$ python3 -q
>>> import numpy as np
>>> from numpy import linalg as LA
>>> np.set_printoptions(suppress=True, linewidth=100)
>>> K = np.load("dump.npy")
>>> K
array([[  0.9,   0.4,   0. ,  -0.1,   1.6,   1. ,  -1.7,  -1.1,   0.2,   1.3,   1. ,  -1.1],
       [ -0.3,   0.7,   1.1,  -1. ,   2.9,  -0.7,   2.8,  -0.1,  -0.1,  -0.1,   0.7,  -1.7],
       [ -1.1,   1.1,  -1. ,   0. ,   0.6,  -1. ,   0.4,  -0.4,  -0.2,   0.1,   1.2,  -0.7],
       [  1.2,   1.2,  -0.5,  -0.1,  -0.1,   0.9,  -1.1,   0.1,   1.1,  -0.3,   0.1,  -1.1],
       [ -0.7,  -0.6,  -0.3,   0.6,  -0.7,  -1. ,  -0.1,   0.5,  -1.4,   0.4,  -0.8,   0.1],
       [  0.5,  -0.2,   1.4,   0.6,  -1.7,   0.8,   0.8,   0.3,   0.3,   0. ,   0.5,  -0.7],
       [  0.9,  -0.2,   1. ,   1.1,  -0.1,  -0.3,   0.3,  -0.1,   0.7,  -1. ,   1.3,  -1.9],
       [  0.4,  -1.1,  -0.9,   0.5,  -0.5,   0.3,  -0.3,   0.8,  -0.8,   0.1,  -1.5,  -0.2],
       [ -0.6,   0.8,   1.3,   0.9,   0.1,   1. ,   0.4,   0.6,  -1.5,   0.1,   0.1,   0. ],
       [  0.8,  -0.4,   2.9,   0.4,   0.2,  -0.9,  -0.1,  -2.6,   0.6,  -1.6,  -0.2,   0.7],
       [ -1.4,   0.2,  -0.4,  -0.5,   0. ,   0.2,   0.7,  -0.9,  -1.3,   0.8,   0.9,   0. ],
       [ 26. ,  20. ,   2. ,  14. ,  48. , -12. ,  16. ,  -6. , -10. ,   2. ,   4. , -14. ],
       [ -0.3,  -0.7,   1. ,   0.6,  -1.4,   1.9,  -0.6,   0.6,   1.1,   2.5,   0.5,   0. ],
       [  0.4,  -1.3,   1.6,   1. ,  -1.3,  -0.5,   0.1,  -0.9,  -0.3,  -0.2,  -0.4,  -0.3],
       [ -2.1,  -0.2,   0. ,  -0.8,   1.8,  -0.1,   0.2,   1.2,   3.1,  -0.8,  -1.5,  -2.3],
       [  1.2,  -0.7,  -0.2,   0.9,  -0.5,  -0.2,  -0.5,   1.1,   1.6,   0.5,   1.6,  -0.3],
       [  0.7,  -0.4,   0.6,   0.7,   0.7,   0.9,   0.7,  -0.2,  -1.4,  -0.1,  -0.2,   0.9],
       [ -0.3,   0.7,  -0.7,   0.2,   1.5,   1.3,  -1.3,  -0.4,   1. ,   0.9,   2.7,   1.3],
       [  0.1,  -0.8,   0.8,   1.6,   1.6,  -0.1,  -0.8,   0.4,  -1.3,   0.7,   0.7,   2.6]])
>>> x = np.array([-4, 2, 2, -2, -3, -3, -4, 2, -2, 5, -1, 4])
>>> y = K @ x
>>> b, lr = np.zeros(12), 1 / LA.norm(K, 2) ** 2
>>> for i in range(25):
...     b -= lr * K.T @ (K @ b - y)
...     if i % 5 == 0: print(i, round(LA.norm(K @ b - y), 1))
... 
0 32.3
5 31.2
10 30.1
15 29.0
20 28.1
>>> round(float(LA.cond(K)), 1)
59.8
